% python3 -q
>>> import numpy as np
>>> np.set_printoptions(precision=2, suppress=True, linewidth=100)
>>> B = np.array([[0, 0, 0, 1], [-3, -3, -2, -3], [3, 1, 3, -3]])
>>> mat = B.T @ B
>>> mat
array([[18, 12, 15,  0],
       [12, 10,  9,  6],
       [15,  9, 13, -3],
       [ 0,  6, -3, 19]])
>>> def softmax(z):
...     e = np.exp(z - z.max(axis=-1, keepdims=True))
...     return e / e.sum(axis=-1, keepdims=True)
... 
>>> np.round(softmax(mat[2] + -2), 2) + 0
array([0.88, 0.  , 0.12, 0.  ])
>>> np.round(softmax(10 * mat[2]), 2) + 0
array([1., 0., 0., 0.])
>>> scores = mat @ mat.T / np.sqrt(4)
>>> print(np.round(softmax(scores)[2] @ mat, 2) + 0)
[18. 12. 15.  0.]
>>> softmax(scores).round(6).argmax(axis=1)
array([0, 0, 0, 3])
>>> print(np.linalg.matrix_power(mat, 3))
[[26721 18345 22002  1620]
 [18345 13465 14670  3852]
 [22002 14670 18334   -36]
 [ 1620  3852   -36  8722]]
>>> np.round(np.sort(np.abs(np.linalg.eigvals(mat))), 2) + 0
array([ 0.  ,  0.11, 21.26, 38.63])
>>> (mat - mat.T) / 2
array([[0., 0., 0., 0.],
       [0., 0., 0., 0.],
       [0., 0., 0., 0.],
       [0., 0., 0., 0.]])
>>> print(round(np.linalg.det(mat), 2))
0.0
>>> np.allclose(mat, mat.T)
True
>>> np.allclose(mat @ mat.T, mat.T @ mat)
True
>>> (mat + mat.T) / 2
array([[18., 12., 15.,  0.],
       [12., 10.,  9.,  6.],
       [15.,  9., 13., -3.],
       [ 0.,  6., -3., 19.]])
>>> data = np.load("mat.npy")
>>> print(data)
[[2 0 3 0]
 [0 0 0 1]
 [0 0 0 0]
 [0 0 0 3]]
>>> np.sort(np.linalg.eigvals(data).real)
array([0., 0., 2., 3.])
>>> (data != 0).astype(int)
array([[1, 0, 1, 0],
       [0, 0, 0, 1],
       [0, 0, 0, 0],
       [0, 0, 0, 1]])
>>> np.flatnonzero(np.linalg.matrix_power((data != 0) + (data.T != 0) + np.eye(4), 4)[3])
array([1, 3])
>>> (np.linalg.matrix_power((data != 0) + (data.T != 0) + np.eye(4), 4) > 0).astype(int)
array([[1, 0, 1, 0],
       [0, 1, 0, 1],
       [1, 0, 1, 0],
       [0, 1, 0, 1]])
>>> data @ data
array([[4, 0, 6, 0],
       [0, 0, 0, 3],
       [0, 0, 0, 0],
       [0, 0, 0, 9]])
>>> rank = np.linalg.matrix_rank(data)
>>> rank
np.int64(2)
>>> N = np.linalg.svd(data)[2][rank:].T
>>> data @ N
array([[0., 0.],
       [0., 0.],
       [0., 0.],
       [0., 0.]])
>>> np.linalg.matrix_rank(data.T @ data), np.linalg.matrix_rank(data @ data.T)
(np.int64(2), np.int64(2))
>>> np.allclose(data @ N, 0)
True
>>> [int(np.linalg.matrix_rank(np.delete(data, i, axis=0))) for i in range(4)]
[1, 2, 2, 2]
>>> [int(np.linalg.matrix_rank(data[:, :j + 1])) for j in range(4)]
[1, 1, 1, 2]
>>> N.shape
(4, 2)
>>> N @ N.T
array([[ 0.69,  0.  , -0.46,  0.  ],
       [ 0.  ,  1.  ,  0.  ,  0.  ],
       [-0.46,  0.  ,  0.31,  0.  ],
       [ 0.  ,  0.  ,  0.  ,  0.  ]])
>>> W1 = np.array([[3, -1, -2], [3, 2, -3], [1, -3, 0], [1, -2, 1]])
>>> c = np.array([-3, 3, 2])
>>> H = np.maximum(data @ W1 + c, 0)
>>> H
array([[6, 0, 0],
       [0, 1, 3],
       [0, 3, 2],
       [0, 0, 5]])
>>> cent = np.array([[2, -2, 0], [1, 2, 0], [1, 0, 0]])
>>> H @ cent
array([[ 12, -12,   0],
       [  4,   2,   0],
       [  5,   6,   0],
       [  5,   0,   0]])
>>> W1 @ cent
array([[ 3, -8,  0],
       [ 5, -2,  0],
       [-1, -8,  0],
       [ 1, -6,  0]])
>>> (H @ cent).round(6).argmax(axis=1)
array([0, 0, 1, 0])
>>> rng = np.random.default_rng(744277)
>>> B = H + rng.integers(-2, 3, (4, 2)) @ rng.integers(-2, 3, (2, 3))
>>> print(B)
[[ 2  1  2]
 [-2  2  4]
 [-4  3  4]
 [ 2 -2  4]]
>>> np.round(np.linalg.svd(B - H, compute_uv=False), 2) + 0
array([7.26, 1.82, 0.  ])
>>> np.linalg.matrix_rank(B - H, tol=1e-8)
np.int64(2)
>>> feats = np.load("layer14.npy")
>>> feats
array([[5., 1., 1., 1.],
       [1., 5., 1., 1.],
       [1., 1., 5., 1.],
       [1., 1., 1., 5.]])
>>> P = np.triu(np.array([[0, 2, -1, 0], [-3, -3, 2, 0], [2, 3, -3, 1], [-3, -1, 2, -3]]), 1) + np.eye(4)
>>> B = P @ feats @ np.linalg.inv(P)
>>> B
array([[ 6., -2.,  8., -6.],
       [ 3.,  1., 12., -9.],
       [ 2., -2., 12., -6.],
       [ 1., -1.,  4.,  1.]])
>>> round(np.linalg.det(B), 2)
np.float64(512.0)
>>> np.poly(B)
array([   1.,  -20.,  144., -448.,  512.])
>>> print(P @ feats - feats @ P)
[[ 1. -1.  0.  0.]
 [ 2.  0.  1.  1.]
 [ 1. -1.  0.  0.]
 [ 0. -2. -1. -1.]]
>>> evals, vecs = np.linalg.eig(B)
>>> np.sort(np.linalg.eigvals(B @ B))
array([16.-0.j, 16.+0.j, 16.+0.j, 64.+0.j])
>>> print(np.round(B @ vecs[:, 0] - evals[0] * vecs[:, 0], 2) + 0)
[0. 0. 0. 0.]
>>> round(float(np.prod(evals)), 2)
512.0
>>> print(evals)
[8. 4. 4. 4.]
>>> print(np.sort(np.linalg.eigvals(np.linalg.inv(B))))
[0.12 0.25 0.25 0.25]
>>> np.kron(np.eye(2, dtype=int), data)
array([[2, 0, 3, 0, 0, 0, 0, 0],
       [0, 0, 0, 1, 0, 0, 0, 0],
       [0, 0, 0, 0, 0, 0, 0, 0],
       [0, 0, 0, 3, 0, 0, 0, 0],
       [0, 0, 0, 0, 2, 0, 3, 0],
       [0, 0, 0, 0, 0, 0, 0, 1],
       [0, 0, 0, 0, 0, 0, 0, 0],
       [0, 0, 0, 0, 0, 0, 0, 3]])
>>> print(round(float(np.linalg.det(data[::-1])), 2))
0.0
>>> evals, vecs = np.linalg.eig(feats)
>>> round(np.prod(evals), 2)
np.float64(512.0)
>>> np.sort(np.linalg.eigvals(feats @ feats))
array([16., 16., 16., 64.])
>>> L = np.linalg.cholesky(feats)
>>> feats / np.sqrt(np.outer(np.diag(feats), np.diag(feats)))
array([[1. , 0.2, 0.2, 0.2],
       [0.2, 1. , 0.2, 0.2],
       [0.2, 0.2, 1. , 0.2],
       [0.2, 0.2, 0.2, 1. ]])
>>> np.round(np.prod(np.diag(L)) ** 2, 2), round(np.linalg.det(feats), 2)
(np.float64(512.0), np.float64(512.0))
>>> print(L @ L.T)
[[5. 1. 1. 1.]
 [1. 5. 1. 1.]
 [1. 1. 5. 1.]
 [1. 1. 1. 5.]]
>>> arr = np.load("run19.npy")
>>> arr
array([[ 0,  2],
       [ 0, -1]])
>>> f, g = arr[1], arr[0]
>>> f @ g
np.int64(-2)
>>> pr = (f @ g) / (f @ f) * f
>>> print((g - pr) @ f)
0.0
>>> print(pr)
[-0.  2.]
>>> print(np.outer(f, g))
[[ 0  0]
 [ 0 -2]]
>>> np.argsort(-np.linalg.norm(arr, axis=0).round(6), kind="stable")[:3]
array([1, 0])
>>> rank = np.linalg.matrix_rank(arr)
>>> rank
np.int64(1)
>>> N = np.linalg.svd(arr)[2][rank:].T
>>> [int(np.linalg.matrix_rank(np.delete(arr, i, axis=0))) for i in range(2)]
[1, 1]
>>> [int(np.linalg.matrix_rank(arr[:, :j + 1])) for j in range(2)]
[0, 1]
>>> N[:, 0] / N[np.abs(N[:, 0]).round(6).argmax(), 0]
array([ 1., -0.])
>>> x0 = np.array([3, -3])
>>> arr @ (2 * x0)
array([-12,   6])
>>> round(float(np.linalg.norm(mat, "nuc")), 2)
60.0
>>> print(np.round(np.linalg.norm(mat, 2), 2))
38.63
>>> mat[3] @ mat[1]
np.int64(147)
>>> round(float(np.linalg.norm(mat) ** 2 / np.linalg.norm(mat, 2) ** 2), 2)
1.3
>>> print(np.round(np.linalg.norm(mat, 1), 2), round(float(np.linalg.norm(mat, np.inf)), 2))
45.0 45.0
>>> np.linalg.norm(mat, axis=1).argmax()
np.int64(0)
>>> f = np.array([3, 6, 2])
>>> K = np.outer(rng.normal(size=26), f) + 0.02 * rng.normal(size=(26, 3))
>>> print(K)
[[  0.01   0.03   0.04]
 [ -1.45  -2.9   -0.95]
 [ -0.44  -0.8   -0.26]
 [  4.08   8.09   2.72]
 [  0.44   0.88   0.27]
 [ -0.89  -1.8   -0.63]
 [  0.22   0.39   0.09]
 [ -0.82  -1.7   -0.61]
 [  1.3    2.56   0.87]
 [  1.93   3.85   1.25]
 [  1.9    3.81   1.27]
 [ -0.76  -1.56  -0.52]
 [ -0.13  -0.26  -0.09]
 [ -2.59  -5.21  -1.72]
 [ -8.98 -18.01  -6.04]
 [ -3.03  -6.07  -2.05]
 [ -1.44  -2.84  -0.94]
 [ -3.89  -7.8   -2.61]
 [ -2.23  -4.45  -1.48]
 [  0.04   0.09   0.01]
 [  0.9    1.82   0.59]
 [  1.65   3.31   1.09]
 [ -0.49  -0.96  -0.3 ]
 [ -6.57 -13.15  -4.41]
 [ -0.5   -1.02  -0.33]
 [ -3.57  -7.08  -2.4 ]]
>>> np.linalg.matrix_rank(arr - arr[0, 0] * np.eye(2))
np.int64(1)
>>> np.linalg.matrix_power(arr - np.diag(np.diag(arr)), 2)
array([[0, 0],
       [0, 0]])
>>> arr @ arr
array([[ 0, -2],
       [ 0,  1]])
>>> np.prod(np.diag(arr)), round(float(np.linalg.det(arr)), 2)
(np.int64(0), 0.0)
>>> x0 = np.array([-1, -1, -4])
>>> rhs = K @ x0
>>> np.linalg.solve(K.T @ K, K.T @ rhs)
array([-1., -1., -4.])
>>> rhs = rhs + 0.02 * rng.normal(size=26)
>>> rhs
array([ -0.21,   8.15,   2.27, -23.03,  -2.37,   5.22,  -0.99,   4.98,  -7.36, -10.73, -10.77,
         4.42,   0.72,  14.67,  51.18,  17.34,   8.04,  22.13,  12.56,  -0.16,  -5.07,  -9.33,
         2.64,  37.35,   2.83,  20.23])
>>> c, *_ = np.linalg.lstsq(K, rhs)
>>> print([round(float(np.linalg.norm(np.linalg.solve(K.T @ K + lam * np.eye(3), K.T @ rhs))), 2) for lam in (0, 1, 10, 100)])
[4.48, 2.43, 2.41, 2.24]
>>> c.round()
array([-1., -1., -4.])
>>> np.round(K.T @ (rhs - K @ c), 2) + 0
array([0., 0., 0.])
>>> c
array([-0.73, -1.03, -4.3 ])
>>> Xc = K - K.mean(axis=0)
>>> vecs = np.linalg.svd(Xc)[2][:1]
>>> B = Xc - Xc @ vecs.T @ vecs
>>> np.linalg.norm(B, axis=1).round(6).argmax()
np.int64(7)
>>> (Xc @ vecs.T).std(axis=0)
array([6.21])
>>> np.cov(Xc @ vecs.T, rowvar=False)
array(40.16)
>>> Xc = K - K.mean(axis=0)
>>> left, s, VT = np.linalg.svd(Xc, full_matrices=False)
>>> np.round(Xc.mean(axis=0), 2) + 0
array([0., 0., 0.])
>>> np.round(s ** 2 / (s ** 2).sum(), 2) + 0
array([1., 0., 0.])
>>> s
array([31.68,  0.11,  0.07])
>>> J = np.load("block16.npy")
>>> J
array([[6, 5, 5, 6],
       [3, 2, 2, 3],
       [6, 5, 5, 6]])
>>> rank = np.linalg.matrix_rank(J)
>>> rank
np.int64(2)
>>> N = np.linalg.svd(J)[2][rank:].T
>>> [int(np.linalg.matrix_rank(np.delete(J, i, axis=0))) for i in range(3)]
[2, 1, 2]
>>> np.round(N @ N.T, 2) + 0
array([[ 0.5,  0. ,  0. , -0.5],
       [ 0. ,  0.5, -0.5,  0. ],
       [ 0. , -0.5,  0.5,  0. ],
       [-0.5,  0. ,  0. ,  0.5]])
>>> np.linalg.matrix_rank(J.T @ J), np.linalg.matrix_rank(J @ J.T)
(np.int64(2), np.int64(2))
>>> np.argsort(-np.linalg.norm(J, axis=0).round(6), kind="stable")[:3]
array([0, 3, 1])
>>> round(float(np.linalg.norm(J, 2) / np.linalg.norm(J)), 2)
1.0
>>> np.linalg.matrix_rank(J, rtol=0.1)
np.int64(1)
>>> left, s, VT = np.linalg.svd(J)
>>> np.argmax(s[:-1] / (s[1:] + 1e-6)) + 1
np.int64(2)
>>> s.round(2) + 0
array([16.42,  0.52,  0.  ])
>>> B = left[:, :2] @ np.diag(s[:2]) @ VT[:2]
>>> round(np.linalg.norm(J - B, 2), 2), round(s[2], 2)
(np.float64(0.0), np.float64(0.0))
